In [1]: import numpy as np

In [2]: from numpy import linalg as LA

In [3]: np.set_printoptions(suppress=True, linewidth=160)

In [4]: O, _ = LA.qr(np.array([[-0.2, -0.4, 1.0, -0.1, 0.0],
   ...:     [-1.5, 0.5, -0.2, 0.9, 1.0],
   ...:     [-0.6, 0.0, -1.9, -0.2, -1.2],
   ...:     [1.5, 1.5, -1.0, 1.5, 1.6],
   ...:     [-0.6, 0.5, -0.8, -0.4, -0.3]]))

In [5]: J = 4 * O

In [6]: J.round(2)
Out[6]: 
array([[-0.35,  0.87,  1.36, -0.37,  3.62],
       [-2.62, -2.15,  1.37, -1.59, -0.41],
       [-1.05, -0.36, -3.49, -1.09,  1.18],
       [ 2.62, -2.82,  0.02, -0.71,  0.85],
       [-1.05, -1.6 , -0.33,  3.41,  0.76]])

In [7]: M2 = np.array([[5, 0, 5], [2, 2, 2]])

In [8]: W2 = np.kron(M2, J)

In [9]: LA.matrix_rank(W2)
Out[9]: np.int64(10)

In [10]: W2.shape
Out[10]: (10, 15)

In [11]: x = np.array([-5, 9, 0, 3, -8])

In [12]: rhs = J @ x

In [13]: beta, lr = np.zeros(5), 1 / LA.norm(J, 2) ** 2

In [14]: for i in range(250):
    ...:     beta -= lr * J.T @ (J @ beta - rhs)
    ...:     if i % 50 == 0: print(i, round(LA.norm(J @ beta - rhs), 2))
    ...: 
0 0.0
50 0.0
100 0.0
150 0.0
200 0.0

In [15]: beta.round(2) + 0
Out[15]: array([-5.,  9.,  0.,  3., -8.])

In [16]: rng = np.random.default_rng(5409)

In [17]: z = rng.permutation(5)

In [18]: z
Out[18]: array([3, 2, 0, 1, 4])

In [19]: M2 = J[z][:, z]

In [20]: round(np.trace(M2), 2)
Out[20]: np.float64(-5.93)

In [21]: np.round(np.sort(np.abs(LA.eigvals(M2))), 2)
Out[21]: array([4., 4., 4., 4., 4.])

In [22]: M2.round(2)
Out[22]: 
array([[-0.71,  0.02,  2.62, -2.82,  0.85],
       [-1.09, -3.49, -1.05, -0.36,  1.18],
       [-0.37,  1.36, -0.35,  0.87,  3.62],
       [-1.59,  1.37, -2.62, -2.15, -0.41],
       [ 3.41, -0.33, -1.05, -1.6 ,  0.76]])

In [23]: np.allclose(M2, J)
Out[23]: False

In [24]: O, R = LA.qr(J)

In [25]: R.round(2) + 0
Out[25]: 
array([[4., 0., 0., 0., 0.],
       [0., 4., 0., 0., 0.],
       [0., 0., 4., 0., 0.],
       [0., 0., 0., 4., 0.],
       [0., 0., 0., 0., 4.]])

In [26]: np.round(np.abs(np.diag(R)), 2)
Out[26]: array([4., 4., 4., 4., 4.])

In [27]: abs(R[0, 0]), round(LA.norm(J[:, 0]), 2)
Out[27]: (np.float64(4.0), np.float64(4.0))

In [28]: hat = np.triu(np.array([[-2, 2, -2, 1, 0],
    ...:     [-1, 2, 0, -1, 1],
    ...:     [0, 0, 2, 1, -1],
    ...:     [1, -2, -1, -1, -1],
    ...:     [2, -2, -2, 0, -2]]), 1) + np.eye(5)

In [29]: M2 = hat @ J @ LA.inv(hat)

In [30]: LA.matrix_rank(M2)
Out[30]: np.int64(5)

In [31]: np.round(np.poly(M2), 2)
Out[31]: array([    1.  ,     5.93,     9.95,   -39.81,  -379.62, -1024.  ])

In [32]: X = np.loadtxt("mat.csv", delimiter=",")

In [33]: X
Out[33]: 
array([[ 1.82,  1.1 ,  0.2 , -0.8 ,  0.9 , -0.9 ,  0.6 ],
       [-0.37,  0.2 , -1.4 ,  0.4 , -0.2 ,  0.7 ,  0.1 ],
       [ 2.57, -0.1 , -0.9 ,  0.9 ,  1.3 , -1.  ,  0.8 ],
       [ 2.39,  1.2 , -1.  ,  0.3 ,  1.2 , -0.7 , -0.2 ],
       [ 2.34,  1.9 , -0.5 ,  1.2 ,  1.2 ,  1.  , -1.3 ],
       [ 2.34, -0.1 , -2.4 ,  1.3 ,  1.2 , -0.8 ,  0.2 ],
       [-1.97, -1.4 ,  2.1 , -0.7 , -1.  , -0.5 ,  0.8 ],
       [ 0.79,  0.1 ,  0.8 , -0.2 ,  0.4 , -0.3 , -1.9 ],
       [-2.21,  0.3 , -1.6 ,  0.5 , -1.1 ,  0.8 , -0.2 ],
       [ 0.04, -1.2 ,  0.4 , -0.1 ,  0.  , -0.8 ,  0.2 ],
       [ 1.01,  0.6 ,  0.9 , -0.7 ,  0.5 ,  0.9 , -0.4 ],
       [-2.17,  0.3 , -0.2 , -1.  , -1.1 , -0.9 ,  0.3 ],
       [ 0.01, -0.9 , -0.4 ,  0.1 ,  0.  ,  0.4 , -1.  ],
       [-1.76,  1.  ,  0.4 , -0.3 , -0.9 ,  0.6 ,  0.3 ],
       [ 0.81,  0.2 ,  0.4 , -0.2 ,  0.4 ,  0.4 , -0.6 ],
       [-1.42,  0.8 , -0.3 ,  0.3 , -0.7 , -0.1 , -0.1 ],
       [ 1.03,  1.  ,  0.6 , -0.1 ,  0.5 ,  0.  , -0.4 ],
       [ 0.79,  1.7 ,  0.5 ,  0.9 ,  0.4 , -0.1 , -0.6 ],
       [-0.23, -0.2 ,  1.3 ,  2.2 , -0.1 , -1.  , -1.6 ],
       [-4.45, -0.4 , -0.2 ,  1.9 , -2.2 ,  0.2 , -0.5 ],
       [-0.63,  0.9 , -0.2 ,  0.3 , -0.3 ,  2.1 ,  0.1 ],
       [-2.18, -0.1 , -1.3 ,  0.5 , -1.1 ,  0.  ,  1.1 ],
       [ 0.78, -1.7 ,  0.8 , -1.7 ,  0.4 , -0.3 , -1.2 ],
       [ 0.85,  2.  , -1.8 , -0.2 ,  0.4 ,  0.7 ,  0.5 ],
       [ 4.78,  1.  ,  2.2 , -0.6 ,  2.4 , -0.6 ,  2.3 ],
       [-2.82,  0.  ,  0.8 , -0.3 , -1.4 , -0.9 ,  0.5 ],
       [-1.21,  2.2 , -0.5 ,  0.  , -0.6 , -0.3 , -0.4 ],
       [-0.94,  0.3 ,  1.3 , -1.  , -0.5 ,  1.4 ,  0.6 ],
       [ 1.15, -0.9 ,  1.4 , -0.6 ,  0.6 ,  0.6 ,  0.2 ],
       [ 0.21, -0.9 , -0.6 ,  0.2 ,  0.1 , -0.7 ,  0.6 ],
       [-0.16,  1.4 , -1.8 ,  0.9 , -0.1 , -0.9 , -1.2 ],
       [-0.22,  1.1 ,  1.  , -0.5 , -0.1 , -1.8 , -0.8 ],
       [-2.65, -1.5 ,  0.8 ,  0.5 , -1.3 , -1.2 , -1.3 ],
       [ 0.61,  0.  ,  0.8 , -1.2 ,  0.3 , -0.3 ,  1.6 ],
       [ 1.44,  0.7 ,  0.9 ,  0.8 ,  0.7 ,  0.7 ,  1.3 ]])

In [34]: def softmax(z):
    ...:     e = np.exp(z - z.max(axis=-1, keepdims=True))
    ...:     return e / e.sum(axis=-1, keepdims=True)
    ...: 

In [35]: np.round(softmax(X).sum(axis=1), 2)
Out[35]: array([1., 1., 1., 1., 1., 1., 1., 1., 1., 1., 1., 1., 1., 1., 1., 1., 1., 1., 1., 1., 1., 1., 1., 1., 1., 1., 1., 1., 1., 1., 1., 1., 1., 1., 1.])

In [36]: att = X @ X.T / np.sqrt(7)

In [37]: np.round(softmax(att)[2] @ X, 2)
Out[37]: array([ 3.6 ,  0.68,  0.65,  0.03,  1.81, -0.62,  1.38])

In [38]: K = np.load("m.npy")

In [39]: K
Out[39]: 
array([[ 0,  4,  5,  0,  1,  0, 11,  0,  0,  0,  8,  7, 21,  0],
       [ 0,  6,  1,  0,  3, 19,  0,  0,  6,  0,  0,  4,  0,  6],
       [ 0,  5,  3,  0,  2, 14,  0,  0,  1,  0,  0,  4,  0,  1],
       [ 3,  3,  7,  0,  0, 22,  0,  8,  1,  4,  0,  2,  0,  0],
       [ 0,  5,  3,  0,  2,  0, 15,  0,  0,  0, 10,  8, 26,  0],
       [ 0,  5,  3,  0,  2,  0, 15,  0,  0,  0, 10,  8, 26,  0],
       [ 0,  5,  3,  0,  2,  0, 15,  0,  0,  0, 10,  8, 26,  0],
       [ 0,  5,  3,  0,  2,  5,  3,  0,  0,  0,  1,  5,  0,  0],
       [ 0,  6,  1,  0,  3, 28,  0,  0, 11,  0,  0,  3,  0, 10],
       [11,  1, 11,  0,  0,  0,  0,  6,  0,  2,  2,  4,  6,  0],
       [ 0,  5,  3,  0,  2,  0, 15,  0,  0,  0, 10,  8, 26,  0],
       [ 0,  5,  3,  0,  2, 14,  0,  0,  1,  0,  0,  4,  0,  1]])

In [40]: left, sig, Vh = LA.svd(K)

In [41]: evecs = Vh[:(sig > 1e-8).sum()]

In [42]: x = K[10] + -1 * K[9] + rng.integers(2) * np.eye(14)[0]

In [43]: x
Out[43]: array([-11.,   4.,  -8.,   0.,   2.,   0.,  15.,  -6.,   0.,  -2.,   8.,   4.,  20.,   0.])

In [44]: round(float(LA.norm(x - evecs.T @ evecs @ x)), 2)
Out[44]: 0.0

In [45]: LA.matrix_rank(np.vstack([K, x]))
Out[45]: np.int64(8)

In [46]: W0 = np.load("dump.npy")

In [47]: W0
Out[47]: 
array([[0, 0, 1, 0, 1, 0, 1, 0, 0],
       [0, 0, 0, 0, 0, 1, 1, 1, 0],
       [1, 0, 0, 0, 1, 0, 0, 0, 1],
       [0, 0, 0, 0, 0, 0, 1, 0, 0],
       [1, 0, 1, 0, 0, 0, 1, 1, 0],
       [0, 1, 0, 0, 0, 0, 0, 0, 1],
       [1, 1, 0, 1, 1, 0, 0, 0, 0],
       [0, 1, 0, 0, 1, 0, 0, 0, 1],
       [0, 0, 1, 0, 0, 1, 0, 1, 0]])

In [48]: W0 @ W0
Out[48]: 
array([[3, 1, 1, 1, 2, 0, 1, 1, 1],
       [1, 3, 0, 1, 2, 0, 0, 0, 2],
       [1, 0, 3, 0, 1, 1, 2, 2, 0],
       [1, 1, 0, 1, 1, 0, 0, 0, 0],
       [2, 2, 1, 1, 4, 0, 1, 0, 2],
       [0, 0, 1, 0, 0, 2, 1, 2, 0],
       [1, 0, 2, 0, 1, 1, 4, 2, 0],
       [1, 0, 2, 0, 0, 2, 2, 3, 0],
       [1, 2, 0, 0, 2, 0, 0, 0, 3]])

In [49]: low = np.diag(W0.sum(axis=1)) - W0

In [50]: LA.matrix_rank(low)
Out[50]: np.int64(8)

In [51]: (LA.eigvalsh(low) < 1e-8).sum()
Out[51]: np.int64(1)

In [52]: low
Out[52]: 
array([[ 3,  0, -1,  0, -1,  0, -1,  0,  0],
       [ 0,  3,  0,  0,  0, -1, -1, -1,  0],
       [-1,  0,  3,  0, -1,  0,  0,  0, -1],
       [ 0,  0,  0,  1,  0,  0, -1,  0,  0],
       [-1,  0, -1,  0,  4,  0, -1, -1,  0],
       [ 0, -1,  0,  0,  0,  2,  0,  0, -1],
       [-1, -1,  0, -1, -1,  0,  4,  0,  0],
       [ 0, -1,  0,  0, -1,  0,  0,  3, -1],
       [ 0,  0, -1,  0,  0, -1,  0, -1,  3]])

In [53]: f = np.array([0, -1])

In [54]: np.polyval(f, low[7])
Out[54]: array([-1, -1, -1, -1, -1, -1, -1, -1, -1])

In [55]: np.array([np.convolve(row, f, "same") for row in low])
Out[55]: 
array([[ 0, -3,  0,  1,  0,  1,  0,  1,  0],
       [ 0,  0, -3,  0,  0,  0,  1,  1,  1],
       [ 0,  1,  0, -3,  0,  1,  0,  0,  0],
       [ 0,  0,  0,  0, -1,  0,  0,  1,  0],
       [ 0,  1,  0,  1,  0, -4,  0,  1,  1],
       [ 0,  0,  1,  0,  0,  0, -2,  0,  0],
       [ 0,  1,  1,  0,  1,  1,  0, -4,  0],
       [ 0,  0,  1,  0,  0,  1,  0,  0, -3],
       [ 0,  0,  0,  1,  0,  0,  1,  0,  1]])

In [56]: left, sig, Vh = LA.svd(W0)

In [57]: evecs = Vh[:(sig > 1e-8).sum()]

In [58]: x = W0[8] + 2 * W0[3] + rng.integers(2) * np.eye(9)[7]

In [59]: x
Out[59]: array([0., 0., 1., 0., 0., 1., 2., 1., 0.])

In [60]: np.round(np.diag(evecs.T @ evecs), 2)
Out[60]: array([0.89, 0.89, 1.  , 0.56, 1.  , 0.89, 1.  , 0.89, 0.89])

In [61]: LA.matrix_rank(np.vstack([W0, x]))
Out[61]: np.int64(8)

In [62]: round(LA.norm(x - evecs.T @ evecs @ x), 2)
Out[62]: np.float64(0.0)

In [63]: np.round(evecs.T @ evecs, 2) + 0
Out[63]: 
array([[ 0.89, -0.11,  0.  ,  0.22,  0.  , -0.11,  0.  ,  0.11,  0.11],
       [-0.11,  0.89,  0.  ,  0.22,  0.  , -0.11,  0.  ,  0.11,  0.11],
       [ 0.  ,  0.  ,  1.  ,  0.  ,  0.  ,  0.  ,  0.  ,  0.  ,  0.  ],
       [ 0.22,  0.22,  0.  ,  0.56,  0.  ,  0.22,  0.  , -0.22, -0.22],
       [ 0.  ,  0.  ,  0.  ,  0.  ,  1.  ,  0.  ,  0.  ,  0.  ,  0.  ],
       [-0.11, -0.11,  0.  ,  0.22,  0.  ,  0.89,  0.  ,  0.11,  0.11],
       [ 0.  ,  0.  ,  0.  ,  0.  ,  0.  ,  0.  ,  1.  ,  0.  ,  0.  ],
       [ 0.11,  0.11,  0.  , -0.22,  0.  ,  0.11,  0.  ,  0.89, -0.11],
       [ 0.11,  0.11,  0.  , -0.22,  0.  ,  0.11,  0.  , -0.11,  0.89]])
